$ python3 -q
>>> import numpy as np
>>> np.set_printoptions(suppress=True, linewidth=100)
>>> rnd = lambda a: np.round(a, 2) + 0
>>> J = np.load("a.npy")
>>> J
array([[ 1.6 ,  0.2 , -0.4 ,  0.9 , -1.6 ,  0.1 ,  0.6 , -0.3 ,  0.2 , -3.2 , -1.9 ,  0.  ,  2.2 ],
       [ 0.1 , -0.1 ,  0.4 , -1.2 ,  0.2 ,  1.  , -0.7 ,  1.4 , -1.8 ,  2.9 ,  2.  , -0.9 , -0.7 ],
       [ 0.3 ,  1.4 ,  0.3 ,  1.5 ,  0.3 ,  0.6 ,  0.6 , -1.4 ,  0.9 ,  0.  ,  0.2 ,  0.6 , -1.1 ],
       [ 0.2 ,  2.  , -0.1 , -0.2 ,  0.6 ,  1.6 , -1.  ,  1.3 , -0.8 , -0.6 , -0.1 , -0.3 , -0.3 ],
       [ 2.2 ,  1.1 ,  0.  , -0.5 ,  0.1 ,  1.8 ,  0.5 , -0.8 , -0.6 ,  2.7 ,  0.  , -0.5 ,  0.9 ],
       [-0.74, -0.34, -0.17,  1.77, -0.27, -1.04,  0.44,  1.44, -0.38,  1.22, -0.29, -1.47,  0.57],
       [ 0.6 ,  0.7 ,  1.  ,  0.  , -0.7 , -0.4 ,  0.4 , -0.3 , -0.2 ,  0.4 ,  0.9 , -0.4 ,  0.9 ],
       [ 0.3 ,  0.5 , -0.1 ,  0.6 , -1.3 , -0.2 , -0.1 ,  0.1 , -0.2 ,  0.5 ,  1.3 ,  0.9 ,  0.3 ],
       [ 0.2 , -0.9 , -1.9 , -0.9 , -0.9 ,  1.3 , -0.2 ,  0.6 ,  0.3 , -1.3 ,  0.1 , -0.2 , -0.1 ],
       [-0.8 , -0.3 , -0.3 ,  1.6 , -0.3 , -0.9 ,  0.6 ,  1.5 , -0.3 ,  1.1 , -0.2 , -1.4 ,  0.4 ],
       [ 0.6 ,  0.8 ,  0.3 ,  0.1 , -0.1 ,  1.  , -1.  , -1.2 , -1.9 , -1.6 , -0.2 ,  0.5 , -1.6 ],
       [-1.2 ,  0.4 ,  2.6 , -2.  ,  0.2 ,  0.6 , -0.9 , -0.3 , -0.1 ,  1.  , -1.7 , -1.2 ,  0.2 ]])
>>> np.linalg.matrix_rank(J)
np.int64(12)
>>> np.unravel_index(np.abs(J).argmax(), J.shape)
(np.int64(0), np.int64(9))
>>> rnd(J.sum(axis=1))
array([-1.6 ,  2.6 ,  4.2 ,  2.3 ,  6.9 ,  0.74,  2.9 ,  2.6 , -3.9 ,  0.7 , -4.3 , -2.4 ])
>>> np.abs(J).max()
np.float64(3.2)
>>> rnd(J.mean(axis=0))
array([ 0.28,  0.46,  0.14,  0.14, -0.31,  0.46, -0.06,  0.17, -0.41,  0.26,  0.01, -0.36,  0.14])
